$ python -q
>>> import numpy as np
>>> np.set_printoptions(suppress=True, linewidth=120)
>>> def rnd(a):
...     return np.round(a, 2) + 0
... 
>>> W0 = np.load("out6.npy")
>>> W0
array([[0.67, 0.33, 0.  ],
       [0.  , 1.  , 0.  ],
       [0.33, 0.  , 0.67]])
>>> rng = np.random.default_rng(594405)
>>> B = W0 + rng.integers(-2, 3, (3, 2)) @ rng.integers(-2, 3, (2, 3))
>>> B
array([[ 0.67,  0.33,  0.  ],
       [ 5.  ,  2.  ,  3.  ],
       [ 2.33, -2.  ,  2.67]])
>>> np.linalg.matrix_rank(B - W0, tol=1e-8)
np.int64(2)
>>> np.abs(B - W0).sum(axis=1)
array([0., 9., 6.])
>>> rnd(np.linalg.svd(B - W0, compute_uv=False))
array([6.45, 2.32, 0.  ])
>>> mat = np.loadtxt("x.csv", delimiter=",")
>>> rnd(mat)
array([[0.5 , 0.  , 0.  , 0.5 , 0.  , 0.  ],
       [0.  , 1.  , 0.  , 0.  , 0.  , 0.  ],
       [0.33, 0.33, 0.33, 0.  , 0.  , 0.  ],
       [0.  , 0.  , 0.  , 1.  , 0.  , 0.  ],
       [0.  , 0.  , 0.  , 0.5 , 0.5 , 0.  ],
       [0.  , 0.  , 0.  , 0.  , 0.33, 0.67]])
>>> rnd(np.linalg.matrix_power(mat, 2))
array([[0.25, 0.  , 0.  , 0.75, 0.  , 0.  ],
       [0.  , 1.  , 0.  , 0.  , 0.  , 0.  ],
       [0.28, 0.44, 0.11, 0.17, 0.  , 0.  ],
       [0.  , 0.  , 0.  , 1.  , 0.  , 0.  ],
       [0.  , 0.  , 0.  , 0.75, 0.25, 0.  ],
       [0.  , 0.  , 0.  , 0.17, 0.39, 0.44]])
>>> rnd(np.linalg.matrix_power(mat, 100))
array([[0. , 0. , 0. , 1. , 0. , 0. ],
       [0. , 1. , 0. , 0. , 0. , 0. ],
       [0. , 0.5, 0. , 0.5, 0. , 0. ],
       [0. , 0. , 0. , 1. , 0. , 0. ],
       [0. , 0. , 0. , 1. , 0. , 0. ],
       [0. , 0. , 0. , 1. , 0. , 0. ]])
>>> mat @ np.ones(6)
array([1., 1., 1., 1., 1., 1.])
>>> mat.sum(axis=1)
array([1., 1., 1., 1., 1., 1.])
>>> p = np.eye(6)[4]
>>> for _ in range(3):
...     p = p @ mat
...     print(p.round(2))
... 
[0.  0.  0.  0.5 0.5 0. ]
[0.   0.   0.   0.75 0.25 0.  ]
[0.   0.   0.   0.88 0.12 0.  ]
